$ python -q
>>> import numpy as np
>>> import numpy.linalg as la
>>> np.set_printoptions(precision=2, suppress=True, linewidth=100, legacy="1.25")
>>> rd = lambda a: np.round(a, 2) + 0
>>> X = np.loadtxt("m.csv", delimiter=",")
>>> X
array([[ 3.04,  1.96, -0.04, -1.01, -2.01, -2.97, -3.02],
       [ 3.02,  1.97, -0.04, -0.94, -2.04, -3.02, -3.06],
       [ 2.99,  2.  , -0.02, -1.07, -1.95, -3.08, -3.01],
       [ 3.04,  2.  , -0.11, -1.01, -2.07, -2.97, -2.98],
       [ 2.92,  2.02, -0.03, -1.07, -2.01, -3.09, -2.99],
       [ 3.04,  1.95,  0.06, -1.06, -2.01, -2.95, -3.02],
       [ 2.96,  1.98,  0.  , -0.95, -1.97, -2.99, -2.95],
       [ 3.05,  1.93, -0.06, -1.01, -2.01, -3.11, -2.92],
       [ 2.99,  1.89,  0.06, -1.02, -1.93, -3.01, -2.96],
       [ 2.95,  1.98,  0.01, -0.91, -1.98, -3.02, -3.02],
       [ 2.99,  2.06,  0.03, -1.08, -2.08, -3.01, -2.97],
       [ 2.93,  1.99, -0.01, -0.98, -2.02, -2.96, -3.06],
       [ 2.98,  1.99,  0.  , -0.98, -1.99, -3.1 , -3.01],
       [ 2.98,  2.05,  0.09, -0.98, -2.03, -3.  , -3.04],
       [ 0.  ,  1.98,  3.03,  0.99, -0.02,  2.96, -2.98],
       [ 0.04,  1.92,  3.  ,  1.08,  0.02,  3.07, -2.98],
       [-0.03,  1.94,  2.95,  0.92,  0.04,  3.05, -2.99],
       [ 0.08,  2.02,  2.96,  1.15,  0.15,  3.01, -2.95],
       [-0.03,  2.08,  2.95,  0.99,  0.04,  3.01, -2.99],
       [ 0.  ,  1.91,  3.09,  1.07,  0.06,  3.  , -2.91],
       [ 0.04,  2.04,  2.94,  1.01,  0.  ,  2.96, -2.95],
       [ 0.1 ,  2.09,  3.02,  0.97, -0.06,  2.98, -3.05],
       [-0.02,  2.  ,  3.  ,  1.01,  0.08,  3.09, -3.04],
       [-0.03,  2.01,  3.02,  1.  ,  0.  ,  2.99, -3.04],
       [-0.01,  2.09,  2.98,  0.96, -0.05,  3.08, -3.13],
       [-0.03,  2.04,  3.  ,  1.03, -0.1 ,  2.97, -2.95],
       [ 0.  ,  1.93,  3.09,  1.04,  0.07,  2.98, -3.  ],
       [-0.04,  2.05,  3.08,  0.99,  0.06,  3.  , -3.05]])
>>> Ac = (X - X.mean(axis=0)) / X.std(axis=0)
>>> rd(Ac.std(axis=0))
array([1., 1., 1., 1., 1., 1., 1.])
>>> coef = la.lstsq(np.delete(Ac, 2, axis=1), Ac[:, 2])[0]
>>> rd(coef)
array([-0.44, -0.01,  0.06,  0.07,  0.43,  0.  ])
>>> print(rd(1 - np.var(Ac[:, 2] - np.delete(Ac, 2, axis=1) @ coef)))
1.0
